$ ipython --no-banner

In [1]: import numpy as np

In [2]: np.set_printoptions(precision=2, suppress=True, linewidth=160, sign=" ")

In [3]: def tidy(a):
   ...:     return np.round(a, 2) + 0
   ...: 

In [4]: A = np.loadtxt("test5.csv", delimiter=",")

In [5]: A
Out[5]: 
array([[ 8., -5.,  7.],
       [ 7., -1., -2.],
       [-9.,  2., -8.]])

In [6]: q = A.astype(float).copy()

In [7]: for j in range(3):
   ...:     q[:, j] -= q[:, :j] @ (q[:, :j].T @ q[:, j])
   ...:     q[:, j] /= np.linalg.norm(q[:, j])
   ...: 

In [8]: tidy(q.T @ A)
Out[8]: 
array([[13.93, -4.67,  8.18],
       [ 0.  ,  2.87, -3.77],
       [ 0.  ,  0.  ,  5.98]])

In [9]: q, r_ = np.linalg.qr(A)

In [10]: tidy(q.T @ q)
Out[10]: 
array([[ 1.,  0.,  0.],
       [ 0.,  1.,  0.],
       [ 0.,  0.,  1.]])

In [11]: tidy(r_)
Out[11]: 
array([[-13.93,   4.67,  -8.18],
       [  0.  ,  -2.87,   3.77],
       [  0.  ,   0.  ,  -5.98]])

In [12]: tidy(q @ r_)
Out[12]: 
array([[ 8., -5.,  7.],
       [ 7., -1., -2.],
       [-9.,  2., -8.]])

In [13]: np.trace(q @ q.T)
Out[13]: np.float64(3.0)

In [14]: tidy(np.abs(np.diag(r_)))
Out[14]: array([ 13.93,   2.87,   5.98])

In [15]: tidy(abs(r_[0, 0])), tidy(np.linalg.norm(A[:, 0]))
Out[15]: (np.float64(13.93), np.float64(13.93))

In [16]: out = np.inv(r_)
AttributeError: module 'numpy' has no attribute 'inv'


In [17]: out = np.linalg.inv(r_)

In [18]: tidy(np.linalg.slogdet(r_)[0])
Out[18]: np.float64(-1.0)

In [19]: tidy(r_ @ out)
Out[19]: 
array([[ 1.,  0.,  0.],
       [ 0.,  1.,  0.],
       [ 0.,  0.,  1.]])

In [20]: np.allclose(out, r_.T)
Out[20]: False

In [21]: tidy(np.linalg.det(r_) * out)
Out[21]: 
array([[17.16, 27.93, -5.88],
       [ 0.  , 83.35, 52.48],
       [ 0.  ,  0.  , 39.94]])

In [22]: np.allclose(A, A.T)
Out[22]: False

In [23]: tidy(np.linalg.matrix_power(A, 3))
Out[23]: 
array([[-509.,  211., -276.],
       [-333., -163.,    9.],
       [ 328., -103.,   68.]])

In [24]: np.allclose(A @ A.T, A.T @ A)
Out[24]: False

In [25]: (A + A.T) / 2
Out[25]: 
array([[ 8.,  1., -1.],
       [ 1., -1.,  0.],
       [-1.,  0., -8.]])

In [26]: tidy(np.linalg.det(A))
Out[26]: np.float64(-239.0)

In [27]: out = np.array([[-6, -3], [0, -5]])

In [28]: M = np.tile(out, (2, 2))

In [29]: M
Out[29]: 
array([[-6, -3, -6, -3],
       [ 0, -5,  0, -5],
       [-6, -3, -6, -3],
       [ 0, -5,  0, -5]])

In [30]: rng = np.random.default_rng(418)

In [31]: labels = rng.permutation(4)

In [32]: labels
Out[32]: array([ 3,  0,  2,  1])

In [33]: out = M[labels][:, labels]

In [34]: out
Out[34]: 
array([[-5,  0,  0, -5],
       [-3, -6, -6, -3],
       [-3, -6, -6, -3],
       [-5,  0,  0, -5]])

In [35]: np.diag(out)
Out[35]: array([-5, -6, -6, -5])

In [36]: np.allclose(out, M)
Out[36]: False

In [37]: np.einsum("ii->", out)
Out[37]: np.int64(-22)

In [38]: tidy(np.poly(out))
Out[38]: array([   1.,   22.,  120.,    0.,    0.])

In [39]: np.einsum("ij,ji->", out, out)
Out[39]: np.int64(244)

In [40]: tidy(np.linalg.det(out.T))
Out[40]: np.float64(0.0)

In [41]: U, s, vt = np.linalg.svd(M)

In [42]: V = vt[:(s > 1e-8).sum()]

In [43]: x0 = M[0] + -2 * M[1] + rng.integers(2) * np.eye(4)[3]

In [44]: x0
Out[44]: array([-6.,  7., -6.,  7.])

In [45]: np.linalg.matrix_rank(np.vstack([M, x0]))
Out[45]: np.int64(2)

In [46]: tidy(np.diag(V.T @ V))
Out[46]: array([ 0.5,  0.5,  0.5,  0.5])

In [47]: M @ M
Out[47]: 
array([[ 72,  66,  72,  66],
       [  0,  50,   0,  50],
       [ 72,  66,  72,  66],
       [  0,  50,   0,  50]])

In [48]: tidy(np.sort(np.abs(np.linalg.eigvals(M))))
Out[48]: array([  0.,   0.,  10.,  12.])

In [49]: (M - M.T) / 2
Out[49]: 
array([[ 0. , -1.5,  0. , -1.5],
       [ 1.5,  0. ,  1.5,  0. ],
       [ 0. , -1.5,  0. , -1.5],
       [ 1.5,  0. ,  1.5,  0. ]])

In [50]: tidy(np.abs(np.linalg.eigvals(M)).max())
Out[50]: np.float64(12.0)

In [51]: np.allclose(M, M.T)
Out[51]: False

In [52]: rk = np.linalg.matrix_rank(M)

In [53]: rk
Out[53]: np.int64(2)

In [54]: ns = np.linalg.svd(M)[2][rk:].T

In [55]: [int(np.linalg.matrix_rank(M[:, :j + 1])) for j in range(4)]
Out[55]: [1, 2, 2, 2]

In [56]: tidy(M @ ns)
Out[56]: 
array([[ 0.,  0.],
       [ 0.,  0.],
       [ 0.,  0.],
       [ 0.,  0.]])

In [57]: np.allclose(M @ ns, 0)
Out[57]: True

In [58]: arr = np.load("w.npy")

In [59]: arr
Out[59]: 
array([[ 1,  0,  0,  0],
       [ 1,  1,  0,  0],
       [ 1,  0,  1,  0],
       [ 1,  1,  0,  1]])

In [60]: out = arr / np.linalg.norm(arr, axis=1, keepdims=True)

In [61]: C2 = out @ out.T

In [62]: (np.abs(C2) > 0.9).astype(int)
Out[62]: 
array([[ 1,  0,  0,  0],
       [ 0,  1,  0,  0],
       [ 0,  0,  1,  0],
       [ 0,  0,  0,  1]])

In [63]: (C2 - 2 * np.eye(4)).round(6).argmax(axis=1)
Out[63]: array([ 1,  3,  0,  1])

In [64]: tidy(C2[2])
Out[64]: array([ 0.71,  0.5 ,  1.  ,  0.41])

In [65]: feats = np.array([[16, 0], [0, 0]])

In [66]: U, s, vt = np.linalg.svd(feats)

In [67]: V = vt[:(s > 1e-8).sum()]

In [68]: x0 = feats[0] + 3 * feats[1] + rng.integers(2) * np.eye(2)[0]

In [69]: x0
Out[69]: array([ 16.,   0.])

In [70]: tidy(np.linalg.norm(x0 - V.T @ V @ x0))
Out[70]: np.float64(0.0)

In [71]: V.T @ V
Out[71]: 
array([[ 1.,  0.],
       [ 0.,  0.]])

In [72]: np.diag(V.T @ V)
Out[72]: array([ 1.,  0.])

In [73]: np.linalg.matrix_rank(np.vstack([feats, x0]))
Out[73]: np.int64(1)
